>>> import numpy as np
>>> np.set_printoptions(precision=2, suppress=True, linewidth=200)
>>> F = np.load("test2.npy")
>>> print(F)
[[-2.  1.  1.  1.]
 [ 1. -2.  1.  1.]
 [ 1.  1. -2.  1.]
 [ 1.  1.  1. -2.]]
>>> Q = F.astype(float).copy()
>>> for j in range(4):
...     Q[:, j] -= Q[:, :j] @ (Q[:, :j].T @ Q[:, j])
...     Q[:, j] /= np.linalg.norm(Q[:, j])
... 
>>> print(np.round(Q.T @ Q, 2) + 0)
[[1. 0. 0. 0.]
 [0. 1. 0. 0.]
 [0. 0. 1. 0.]
 [0. 0. 0. 1.]]
>>> print(Q.round(2) + 0)
[[-0.76  0.17  0.26  0.58]
 [ 0.38 -0.68  0.26  0.58]
 [ 0.38  0.51 -0.52  0.58]
 [ 0.38  0.51  0.77  0.  ]]
>>> print((F - F.T) / 2)
[[0. 0. 0. 0.]
 [0. 0. 0. 0.]
 [0. 0. 0. 0.]
 [0. 0. 0. 0.]]
>>> print(round(np.abs(np.linalg.eigvals(F)).max(), 2))
3.0
>>> print(np.trace(F))
-8.0
>>> print(np.linalg.matrix_power(F, 3))
[[-20.   7.   7.   7.]
 [  7. -20.   7.   7.]
 [  7.   7. -20.   7.]
 [  7.   7.   7. -20.]]
>>> print(np.allclose(F, F.T))
True
>>> print(F @ F)
[[ 7. -2. -2. -2.]
 [-2.  7. -2. -2.]
 [-2. -2.  7. -2.]
 [-2. -2. -2.  7.]]
>>> print((F + F.T) / 2)
[[-2.  1.  1.  1.]
 [ 1. -2.  1.  1.]
 [ 1.  1. -2.  1.]
 [ 1.  1.  1. -2.]]
>>> t = np.deg2rad(30)
>>> J = np.eye(5)
>>> J[np.ix_([2, 0], [2, 0])] = [[np.cos(t), -np.sin(t)], [np.sin(t), np.cos(t)]]
>>> print(J)
[[ 0.87  0.    0.5   0.    0.  ]
 [ 0.    1.    0.    0.    0.  ]
 [-0.5   0.    0.87  0.    0.  ]
 [ 0.    0.    0.    1.    0.  ]
 [ 0.    0.    0.    0.    1.  ]]
>>> # orthonormal columns
>>> print(np.linalg.svd(J, compute_uv=False))
[1. 1. 1. 1. 1.]
>>> print(J[:, 3] @ J[:, 1])
0.0
>>> print(np.round(J @ J.T, 2) + 0)
[[1. 0. 0. 0. 0.]
 [0. 1. 0. 0. 0.]
 [0. 0. 1. 0. 0.]
 [0. 0. 0. 1. 0.]
 [0. 0. 0. 0. 1.]]
>>> print(np.linalg.pinv(J))
[[ 0.87  0.   -0.5   0.    0.  ]
 [ 0.    1.    0.    0.    0.  ]
 [ 0.5   0.    0.87  0.    0.  ]
 [ 0.    0.    0.    1.    0.  ]
 [ 0.    0.    0.    0.    1.  ]]
>>> U, sigma, Vt = np.linalg.svd(F, full_matrices=False)
>>> print(np.allclose(U * sigma @ Vt, F))
True
>>> print(np.round(U.T @ F @ Vt.T, 2) + 0)
[[3. 0. 0. 0.]
 [0. 3. 0. 0.]
 [0. 0. 3. 0.]
 [0. 0. 0. 1.]]
>>> print((sigma > 1e-8).sum())
4
>>> t = np.radians(143)
>>> Rm = np.eye(5)
>>> Rm[2, 2] = Rm[3, 3] = np.cos(t)
>>> Rm[2, 3], Rm[3, 2] = -np.sin(t), np.sin(t)
>>> print(Rm)
[[ 1.   0.   0.   0.   0. ]
 [ 0.   1.   0.   0.   0. ]
 [ 0.   0.  -0.8 -0.6  0. ]
 [ 0.   0.   0.6 -0.8  0. ]
 [ 0.   0.   0.   0.   1. ]]
>>> A2 = J @ Rm.T
>>> print(np.allclose(np.linalg.norm(J, axis=1), np.linalg.norm(A2, axis=1)))
True
>>> print(A2)
[[ 0.87  0.   -0.4   0.3   0.  ]
 [ 0.    1.    0.    0.    0.  ]
 [-0.5   0.   -0.69  0.52  0.  ]
 [ 0.    0.   -0.6  -0.8   0.  ]
 [ 0.    0.    0.    0.    1.  ]]
>>> print(round(float(np.linalg.det(Rm)), 2), round(float(np.trace(Rm)), 2))
1.0 1.4
>>> print(np.abs(A2 - J).max(axis=0))
[0.   0.   1.56 1.8  0.  ]
>>> print(np.linalg.svd(J, compute_uv=False), np.linalg.svd(A2, compute_uv=False))
[1. 1. 1. 1. 1.] [1. 1. 1. 1. 1.]
>>> print(np.allclose(J @ J.T, A2 @ A2.T))
True
>>> K = np.loadtxt("sample0.csv", delimiter=",")
>>> print(K)
[[ 0.86 -0.3   0.7  -0.58]
 [-0.98  0.52 -0.5   0.5 ]
 [ 0.56  0.51  0.94 -0.93]
 [ 0.88 -0.34 -0.13 -0.05]
 [ 0.78 -0.86 -0.94  0.94]
 [ 0.99 -0.48  0.76 -0.77]
 [-0.35  0.3   0.12 -0.2 ]
 [-0.09  0.28  0.73 -0.64]
 [ 0.1   0.48  0.74 -0.75]
 [ 0.93 -0.73  0.78 -0.39]
 [ 0.8  -0.62  0.32  0.02]
 [ 0.91  0.78  0.99 -0.99]
 [ 0.16 -0.22 -0.66  0.54]
 [ 1.   -0.29  0.77 -0.89]
 [ 0.94 -0.76 -0.95  0.88]
 [-0.74 -0.85 -0.92  0.97]
 [ 0.54  0.72  0.62 -0.85]
 [ 0.8   0.16 -0.71  0.11]
 [ 0.91 -0.54  0.92 -0.74]
 [ 0.85 -0.34  0.72 -0.56]
 [-0.67  0.61 -0.9   0.53]
 [-0.02 -0.22 -0.46  0.44]
 [ 0.96  0.42  0.94 -0.96]
 [ 0.06 -0.96 -0.94  0.99]
 [-1.    0.08 -0.84  0.94]
 [-0.37  0.41  0.7  -0.63]]
>>> Xc = K - K.mean(axis=0)
>>> U, sigma, Vt = np.linalg.svd(Xc, full_matrices=False)
>>> print(np.searchsorted(np.cumsum(sigma ** 2) / (sigma ** 2).sum(), 0.9) + 1)
2
>>> print(np.round(Xc.mean(axis=0), 2) + 0)
[0. 0. 0. 0.]
>>> print((np.sign(U[:, 0]) == np.sign(U[0, 0])).astype(int))
[1 0 1 0 0 1 0 1 1 1 1 1 0 1 0 0 1 0 1 1 0 0 1 0 0 1]
>>> print(np.round(sigma ** 2 / (sigma ** 2).sum(), 2) + 0)
[0.68 0.26 0.06 0.  ]
>>> print(Vt[0] * np.sign(Vt[0, np.abs(Vt[0]).argmax()]))
[ 0.36  0.17  0.66 -0.63]
>>> print(np.abs(U[:, 0]).argmax())
15
>>> W2 = K[[6, 11]].astype(float)
>>> for _ in range(3):
...     lab = np.linalg.norm(K[:, None] - W2, axis=-1).argmin(axis=1)
...     W2 = np.array([K[lab == j].mean(axis=0) for j in range(2)])
... 
>>> print(lab)
[1 0 1 1 0 1 0 1 1 1 1 1 0 1 0 0 1 0 1 1 0 0 1 0 0 1]
>>> print(np.bincount(lab))
[11 15]
>>> print(W2[1] - W2[0])
[ 0.75  0.2   1.4  -1.25]
>>> cov = K.T @ K
>>> print(np.linalg.eigvalsh(cov)[::-1])
[33.22 13.7   2.93  0.19]
>>> print(np.diag(cov))
[14.3   7.71 14.9  13.13]
>>> print(np.linalg.matrix_rank(cov))
4
>>> m1 = np.load("w.npy")
>>> print(m1)
[[ 3.  6.  0.]
 [ 6.  1.  0.]
 [ 0.  0. -1.]]
>>> # 2 groups of indices that never mix
>>> ev, evecs = np.linalg.eig(m1)
>>> print(np.round(m1 @ evecs[:, 0] - ev[0] * evecs[:, 0], 2) + 0)
[0. 0. 0.]
>>> print(np.sort(np.linalg.eigvals(np.linalg.inv(m1))))
[-1.   -0.24  0.12]
>>> print(np.prod(ev))
33.0
>>> print(np.sort(np.linalg.eigvals(m1 @ m1)))
[ 1.   16.67 65.33]
>>> X = np.array([[0, -2, 1, 0], [0, 0, 1, -3], [0, 0, 0, 3], [0, 0, 0, 0]])
>>> U, sigma, Vt = np.linalg.svd(X)
>>> print(sigma)
[4.31 2.25 0.62 0.  ]
>>> print(np.argmax(sigma[:-1] / (sigma[1:] + 1e-6)) + 1)
3
>>> A2 = U[:, :3] @ np.diag(sigma[:3]) @ Vt[:3]
>>> print(round(np.abs(X - A2).max(), 2))
0.0
>>> print(A2.round(2) + 0)
[[ 0. -2.  1.  0.]
 [ 0.  0.  1. -3.]
 [ 0.  0.  0.  3.]
 [ 0.  0.  0.  0.]]
>>> print(np.round(np.linalg.norm(X - A2) / np.linalg.norm(X), 2))
0.0
>>> print(np.linalg.matrix_rank(X, rtol=0.1))
3
>>> print(np.linalg.cond(X) > 100)
True
>>> print(np.argsort(-np.linalg.norm(X, axis=0).round(6), kind="stable")[:3])
[3 1 2]
>>> U, sigma, Vt = np.linalg.svd(X)
>>> evecs = Vt[:(sigma > 1e-8).sum()]
>>> rng = np.random.default_rng(956)
>>> x = X[2] + 5 * X[1] + rng.integers(2) * np.eye(4)[3]
>>> print(x)
[  0.   0.   5. -12.]
>>> print(np.diag(evecs.T @ evecs))
[0. 1. 1. 1.]
>>> print(round(np.linalg.norm(x - evecs.T @ evecs @ x), 2))
0.0
>>> print(np.round(evecs.T @ evecs, 2) + 0)
[[0. 0. 0. 0.]
 [0. 1. 0. 0.]
 [0. 0. 1. 0.]
 [0. 0. 0. 1.]]
>>> print(np.allclose(evecs.T @ evecs @ x, x))
True
>>> W0 = np.loadtxt("data.csv", delimiter=",")
>>> print(W0)
[[0.33 0.33 0.33 0.  ]
 [0.   0.33 0.33 0.33]
 [0.25 0.25 0.25 0.25]
 [0.   0.   0.   1.  ]]
>>> r = np.linalg.matrix_rank(W0)
>>> print(r)
3
>>> null = np.linalg.svd(W0)[2][r:].T
>>> print([int(np.linalg.matrix_rank(np.delete(W0, i, axis=0))) for i in range(4)])
[3, 2, 3, 3]
>>> print([int(np.linalg.matrix_rank(W0[:i])) for i in range(1, len(W0) + 1)])
[1, 2, 3, 3]
>>> print([int(np.linalg.matrix_rank(W0[:, :j + 1])) for j in range(4)])
[1, 2, 2, 3]
>>> print(np.round(W0 @ null, 2) + 0)
[[0.]
 [0.]
 [0.]
 [0.]]
>>> print(np.linalg.matrix_rank(W0.T @ W0), np.linalg.matrix_rank(W0 @ W0.T))
3 3
